In [1]: import numpy as np

In [2]: from numpy import linalg as LA

In [3]: np.set_printoptions(precision=2, suppress=True, linewidth=200, sign=" ")

In [4]: def tidy(a):
   ...:     return np.round(a, 2) + 0
   ...: 

In [5]: W0 = np.load("block18.npy")

In [6]: W0
Out[6]: 
array([[ 1.  ,  0.7 ,  0.49,  0.34],
       [ 0.7 ,  1.  ,  0.7 ,  0.49],
       [ 0.49,  0.7 ,  1.  ,  0.7 ],
       [ 0.34,  0.49,  0.7 ,  1.  ]])

In [7]: w, vecs = LA.eig(W0)

In [8]: tidy(W0 @ vecs[:, 0] - w[0] * vecs[:, 0])
Out[8]: array([ 0.,  0.,  0.,  0.])

In [9]: tidy(np.sort(LA.eigvals(W0.T)))
Out[9]: array([ 0.2 ,  0.32,  0.76,  2.72])

In [10]: tidy(np.sort(LA.eigvals(W0 @ W0)))
Out[10]: array([ 0.04,  0.1 ,  0.57,  7.42])

In [11]: tidy(w)
Out[11]: array([ 2.72,  0.76,  0.32,  0.2 ])

In [12]: rng = np.random.default_rng(67462)

In [13]: other = W0 + rng.integers(-2, 3, (4, 1)) @ rng.integers(-2, 3, (1, 4))

In [14]: other
Out[14]: 
array([[-1.  ,  0.7 , -0.51, -1.66],
       [ 2.7 ,  1.  ,  1.7 ,  2.49],
       [ 0.49,  0.7 ,  1.  ,  0.7 ],
       [ 0.34,  0.49,  0.7 ,  1.  ]])

In [15]: tidy(LA.svd(other - W0, compute_uv=False))
Out[15]: array([ 4.24,  0.  ,  0.  ,  0.  ])

In [16]: x = np.ones(4)

In [17]: for _ in range(6):
    ...:     x = W0 @ x
    ...:     x /= LA.norm(x)
    ...:     print(round(x @ W0 @ x, 2))
    ...: 
2.72
2.72
2.72
2.72
2.72
2.72

In [18]: tidy(LA.eigvalsh(W0)[-1])
Out[18]: np.float64(2.72)

In [19]: other = W0 / np.sqrt((W0 ** 2).mean(axis=1, keepdims=True))

In [20]: LA.matrix_rank(other) == LA.matrix_rank(W0)
Out[20]: np.True_

In [21]: print(tidy(LA.norm(other, axis=1)))
[ 2.  2.  2.  2.]

In [22]: print(tidy(W0 - W0.mean(axis=1, keepdims=True)))
[[ 0.37  0.07 -0.14 -0.29]
 [-0.02  0.28 -0.02 -0.23]
 [-0.23 -0.02  0.28 -0.02]
 [-0.29 -0.14  0.07  0.37]]

In [23]: w, vecs = LA.eigh(W0)

In [24]: tidy(LA.eigvalsh(W0 + -2 * np.eye(4)))
Out[24]: array([-1.8 , -1.68, -1.24,  0.72])

In [25]: tidy(vecs @ np.diag(w) @ vecs.T)
Out[25]: 
array([[ 1.  ,  0.7 ,  0.49,  0.34],
       [ 0.7 ,  1.  ,  0.7 ,  0.49],
       [ 0.49,  0.7 ,  1.  ,  0.7 ],
       [ 0.34,  0.49,  0.7 ,  1.  ]])

In [26]: print(np.abs(vecs[:, -1]).round(6).argmax())
1

In [27]: tidy(w)
Out[27]: array([ 0.2 ,  0.32,  0.76,  2.72])

In [28]: tidy(LA.svd(W0, compute_uv=False))
Out[28]: array([ 2.72,  0.76,  0.32,  0.2 ])

In [29]: w.sum(), np.trace(W0)
Out[29]: (np.float64(4.0), np.float64(4.0))

In [30]: data = np.loadtxt("m.csv", delimiter=",")

In [31]: tidy(data)
Out[31]: 
array([[-0.92,  0.38],
       [ 0.38,  0.92]])

In [32]: tidy(LA.eigvalsh(data).min())
Out[32]: np.float64(-1.0)

In [33]: print(np.all(LA.eigvalsh(data) > 0))
False

In [34]: mat = np.array([[-1, -2, -3, -3],
    ...:     [0, 0, 0, 0],
    ...:     [0, 0, 0, 0],
    ...:     [-1, -2, -3, -3],
    ...:     [0, 0, 0, 0],
    ...:     [-2, 0, -6, -3],
    ...:     [-1, -1, -4, -3],
    ...:     [0, 0, 0, 0],
    ...:     [-2, 1, 1, -1],
    ...:     [-1, 2, -3, 0],
    ...:     [0, 0, 0, 0],
    ...:     [-2, 1, -7, -3],
    ...:     [0, 0, 0, 0],
    ...:     [0, 0, 0, 0],
    ...:     [0, 0, 0, 0],
    ...:     [-2, 1, 1, -1]])

In [35]: print(mat)
[[-1 -2 -3 -3]
 [ 0  0  0  0]
 [ 0  0  0  0]
 [-1 -2 -3 -3]
 [ 0  0  0  0]
 [-2  0 -6 -3]
 [-1 -1 -4 -3]
 [ 0  0  0  0]
 [-2  1  1 -1]
 [-1  2 -3  0]
 [ 0  0  0  0]
 [-2  1 -7 -3]
 [ 0  0  0  0]
 [ 0  0  0  0]
 [ 0  0  0  0]
 [-2  1  1 -1]]

In [36]: Q, vecs = LA.qr(mat[:, :1])[0], LA.qr(mat[:, 1:])[0]

In [37]: sv = LA.svd(Q.T @ vecs, compute_uv=False)

In [38]: print(tidy(LA.norm(Q @ Q.T - vecs @ vecs.T, 2)))
1.0

In [39]: tidy(np.degrees(np.arccos(sv.clip(0, 1))))
Out[39]: array([ 7.72])

In [40]: idx = mat[:, 0] > np.median(mat[:, 0])

In [41]: r0 = mat[idx].mean(axis=0) - mat[~idx].mean(axis=0)

In [42]: np.argsort(-np.abs(r0).round(6), kind="stable")
Out[42]: array([ 2,  3,  0,  1])

In [43]: idx.astype(int)
Out[43]: array([ 0,  1,  1,  0,  1,  0,  0,  1,  0,  0,  1,  0,  1,  1,  1,  0])

In [44]: D = LA.norm(mat[:, None] - mat[None], axis=-1)

In [45]: (D + 1e9 * np.eye(16)).round(6).argmin(axis=1)
Out[45]: array([  3,   2,   1,   0,   1,  11,   0,   1,  15,   1,   1,   5,   1,   1,   1,   8])

In [46]: D.shape
Out[46]: (16, 16)

In [47]: tidy(D[10])
Out[47]: array([ 4.8 ,  0.  ,  0.  ,  4.8 ,  0.  ,  7.  ,  5.2 ,  0.  ,  2.65,  3.74,  0.  ,  7.94,  0.  ,  0.  ,  0.  ,  2.65])

In [48]: np.flatnonzero(D[10] < D.mean() / 2)
Out[48]: array([  1,   2,   4,   7,  10,  12,  13,  14])

In [49]: print(tidy(D[:5, :5]))
[[ 0.   4.8  4.8  0.   4.8]
 [ 4.8  0.   0.   4.8  0. ]
 [ 4.8  0.   0.   4.8  0. ]
 [ 0.   4.8  4.8  0.   4.8]
 [ 4.8  0.   0.   4.8  0. ]]

In [50]: D[10].round(6).argsort(kind="stable")[:4]
Out[50]: array([ 1,  2,  4,  7])

In [51]: G = np.cov(mat, rowvar=False)

In [52]: np.median(mat, axis=0)
Out[52]: array([-0.5,  0. ,  0. ,  0. ])

In [53]: tidy(LA.eigvalsh(G)[::-1])
Out[53]: array([ 7.92,  1.33,  0.74,  0.01])

In [54]: tidy(np.polyfit(mat[:, 3], mat[:, 1], 1))
Out[54]: array([ 0.35,  0.37])

In [55]: print(tidy(np.corrcoef(mat.T)))
[[ 1.   -0.23  0.53  0.69]
 [-0.23  1.    0.13  0.46]
 [ 0.53  0.13  1.    0.8 ]
 [ 0.69  0.46  0.8   1.  ]]

In [56]: tidy(np.corrcoef(mat[:, 3], mat[:, 1])[0, 1])
Out[56]: np.float64(0.46)

In [57]: tidy(mat.std(axis=0))
Out[57]: array([ 0.83,  1.  ,  2.42,  1.34])

In [58]: J = np.loadtxt("run16.csv", delimiter=",")

In [59]: print(J)
[[ 0.78  0.99 -3.6   3.23]
 [-1.16  1.76 -2.04  4.05]
 [ 3.71  1.23 -0.92  2.98]
 [ 1.83  2.78  1.41  3.46]
 [ 2.19  0.23  3.57  2.72]
 [-2.14 -2.88  3.03 -1.72]
 [-0.3  -2.91 -3.95  0.92]
 [ 0.23 -3.99  2.3  -1.94]
 [ 3.85 -1.07 -0.03 -3.  ]
 [ 2.38  1.57 -2.67  3.12]
 [-4.04 -2.29  0.66 -1.74]
 [-2.53 -2.56  1.3   3.22]
 [-4.45  0.2  -2.27 -0.23]
 [ 3.06  1.86 -1.98 -2.87]
 [-0.89  2.89 -3.92 -0.7 ]
 [-3.34  1.97 -1.38  2.84]
 [ 0.84  3.08  3.85  0.08]
 [ 0.86 -0.7  -1.16  4.74]
 [ 1.79  3.43 -1.27 -2.9 ]
 [-3.45  1.82 -3.02  0.81]]

In [60]: other = np.c_[J[:, :1] @ np.array([[-3]]), np.array([3, 7, 4, 3, 0, 6, 8, 3, 6, 3, 0, 4, 5, 7, 2, 1, 4, 2, 0, 9])]

In [61]: tidy(other)
Out[61]: 
array([[ -2.34,   3.  ],
       [  3.48,   7.  ],
       [-11.13,   4.  ],
       [ -5.49,   3.  ],
       [ -6.57,   0.  ],
       [  6.42,   6.  ],
       [  0.9 ,   8.  ],
       [ -0.69,   3.  ],
       [-11.55,   6.  ],
       [ -7.14,   3.  ],
       [ 12.12,   0.  ],
       [  7.59,   4.  ],
       [ 13.35,   5.  ],
       [ -9.18,   7.  ],
       [  2.67,   2.  ],
       [ 10.02,   1.  ],
       [ -2.52,   4.  ],
       [ -2.58,   2.  ],
       [ -5.37,   0.  ],
       [ 10.35,   9.  ]])

In [62]: tidy(LA.norm(LA.qr(J)[0].T @ other, axis=0) ** 2 / ((other ** 2).sum(axis=0) + 1e-12))
Out[62]: array([ 1.  ,  0.15])

In [63]: print(tidy(LA.lstsq(J, other[:, 0])[0]))
[-3.  0.  0.  0.]

In [64]: x = np.array([0, 0])

In [65]: rhs = other @ x

In [66]: b, lr = np.zeros(2), 1 / LA.norm(other, 2) ** 2

In [67]: for i in range(200):
    ...:     b -= lr * other.T @ (other @ b - rhs)
    ...:     if i % 50 == 0: print(i, round(LA.norm(other @ b - rhs), 2))
    ...: 
0 0.0
50 0.0
100 0.0
150 0.0

In [68]: tidy(LA.cond(other))
Out[68]: np.float64(1.64)

In [69]: ang = np.radians(90)

In [70]: Rm = np.eye(4)

In [71]: Rm[2, 2] = Rm[1, 1] = np.cos(ang)

In [72]: Rm[2, 1], Rm[1, 2] = -np.sin(ang), np.sin(ang)

In [73]: print(tidy(Rm))
[[ 1.  0.  0.  0.]
 [ 0.  0.  1.  0.]
 [ 0. -1.  0.  0.]
 [ 0.  0.  0.  1.]]

In [74]: other = J @ Rm.T

In [75]: tidy(np.abs(other - J).max(axis=0))
Out[75]: array([ 0.  ,  6.81,  6.93,  0.  ])

In [76]: np.allclose(LA.norm(J, axis=1), LA.norm(other, axis=1))
Out[76]: True

In [77]: print(tidy(LA.det(Rm)), np.trace(Rm))
1.0 2.0

In [78]: K = np.loadtxt("a.csv", delimiter=",")

In [79]: K
Out[79]: 
array([[-0.8 , -1.5 , -0.8 ],
       [ 0.4 , -1.3 , -1.  ],
       [ 0.42, -1.33, -1.01],
       [-0.8 ,  0.4 ,  0.3 ]])

In [80]: proj = K @ LA.solve(K.T @ K, K.T)

In [81]: tidy((np.eye(4) - proj) @ K)
Out[81]: 
array([[ 0.,  0.,  0.],
       [ 0.,  0.,  0.],
       [ 0.,  0.,  0.],
       [ 0.,  0.,  0.]])

In [82]: tidy(proj)
Out[82]: 
array([[ 1.  , -0.02,  0.02,  0.  ],
       [-0.02,  0.52,  0.5 ,  0.04],
       [ 0.02,  0.5 ,  0.48, -0.04],
       [ 0.  ,  0.04, -0.04,  1.  ]])

In [83]: M = np.load("test8.npy")

In [84]: print(M)
[[12  0]
 [-8  0]
 [-4  0]]

In [85]: # column 0 dominates

In [86]: left, sv, vt = LA.svd(M)

In [87]: tidy(sv)
Out[87]: array([ 14.97,   0.  ])

In [88]: np.argmax(sv[:-1] / (sv[1:] + 1e-6)) + 1
Out[88]: np.int64(1)

In [89]: other = left[:, :1] @ np.diag(sv[:1]) @ vt[:1]

In [90]: tidy(LA.norm(M - other) / LA.norm(M))
Out[90]: np.float64(0.0)

In [91]: LA.matrix_rank(M, rtol=0.05)
Out[91]: np.int64(1)

In [92]: tidy(other)
Out[92]: 
array([[12.,  0.],
       [-8.,  0.],
       [-4.,  0.]])

In [93]: tidy(np.abs(M - other).max())
Out[93]: np.float64(0.0)

In [94]: LA.matrix_rank(other)
Out[94]: np.int64(1)

In [95]: X = np.array([[3, -5, 3, -5], [5, -3, 5, -3], [3, -5, 3, -5], [5, -3, 5, -3]])

In [96]: # column 2 repeats column 0

In [97]: np.einsum("ii->", X)
Out[97]: np.int64(0)

In [98]: tidy(LA.det(X.T))
Out[98]: np.float64(0.0)

In [99]: tidy(LA.det(X[::-1]))
Out[99]: np.float64(0.0)

In [100]: tidy(LA.det(2 * X)), tidy(LA.det(X))
Out[100]: (np.float64(0.0), np.float64(0.0))

In [101]: tidy(LA.eigvals(X).sum().real)
Out[101]: np.float64(0.0)

In [102]: np.einsum("ij,ji->", X, X)
Out[102]: np.int64(-128)

In [103]: r0 = np.array([5, 5, 5])

In [104]: np.correlate(X[1], X[2], "full")
Out[104]: array([-25,  30, -59,  60, -43,  30,  -9])

In [105]: np.polyval(r0, X[1])
Out[105]: array([ 155,   35,  155,   35])

In [106]: other = X / LA.norm(X, axis=1, keepdims=True)

In [107]: G = other @ other.T

In [108]: print(tidy(G[0]))
[ 1.    0.88  1.    0.88]

In [109]: print(tidy(G))
[[ 1.    0.88  1.    0.88]
 [ 0.88  1.    0.88  1.  ]
 [ 1.    0.88  1.    0.88]
 [ 0.88  1.    0.88  1.  ]]

In [110]: print((G - 2 * np.eye(4)).round(6).argmax(axis=1))
[ 2  3  0  1]

In [111]: np.abs(np.diag(LA.qr(X)[1])) > 1e-9
Out[111]: array([ True,  True, False, False])

In [112]: other = np.array([[0, 1, 2], [-2, 0, 0], [0, -1, 0], [-2, -1, 0]])

In [113]: print(np.einsum("ik,kj->ji", X, other))
[[ 20  12  20  12]
 [  5   3   5   3]
 [  6  10   6  10]]

In [114]: np.einsum("ik,kj->ij", X, other)
Out[114]: 
array([[ 20,   5,   6],
       [ 12,   3,  10],
       [ 20,   5,   6],
       [ 12,   3,  10]])

In [115]: m1 = np.load("data.npy")

In [116]: tidy(m1)
Out[116]: 
array([[ 0.67,  0.33,  0.  ,  0.  ],
       [ 0.33,  0.33,  0.  ,  0.33],
       [ 0.  ,  0.  ,  1.  ,  0.  ],
       [ 0.  ,  0.33,  0.33,  0.33]])

In [117]: # rows sum to 1

In [118]: tidy(LA.matrix_power(m1, 2))
Out[118]: 
array([[ 0.56,  0.33,  0.  ,  0.11],
       [ 0.33,  0.33,  0.11,  0.22],
       [ 0.  ,  0.  ,  1.  ,  0.  ],
       [ 0.11,  0.22,  0.44,  0.22]])

In [119]: m1.sum(axis=1)
Out[119]: array([ 1.,  1.,  1.,  1.])

In [120]: pr = np.eye(4)[2]

In [121]: for _ in range(4):
     ...:     pr = pr @ m1
     ...:     print(pr.round(2))
     ...: 
[ 0.  0.  1.  0.]
[ 0.  0.  1.  0.]
[ 0.  0.  1.  0.]
[ 0.  0.  1.  0.]

In [122]: w, vecs = LA.eig(m1)

In [123]: print(tidy(np.sort(LA.eigvals(m1 @ m1))))
[ 0.01  0.23  0.87  1.  ]

In [124]: tidy(m1 @ vecs[:, 0] - w[0] * vecs[:, 0])
Out[124]: array([ 0.,  0.,  0.,  0.])

In [125]: tidy(w)
Out[125]: array([-0.08,  0.93,  0.48,  1.  ])

In [126]: tidy(np.sort(LA.eigvals(m1.T)))
Out[126]: array([-0.08,  0.48,  0.93,  1.  ])

In [127]: x = np.array([0, 1, 2, -5])

In [128]: rhs = m1 @ x

In [129]: b, lr = np.zeros(4), 1 / LA.norm(m1, 2) ** 2

In [130]: for i in range(25):
     ...:     b -= lr * m1.T @ (m1 @ b - rhs)
     ...:     if i % 5 == 0: print(i, round(LA.norm(m1 @ b - rhs), 2))
     ...: 
0 1.46
5 0.57
10 0.33
15 0.28
20 0.26

In [131]: print(tidy(b))
[ 1.03 -1.33  2.05 -3.14]
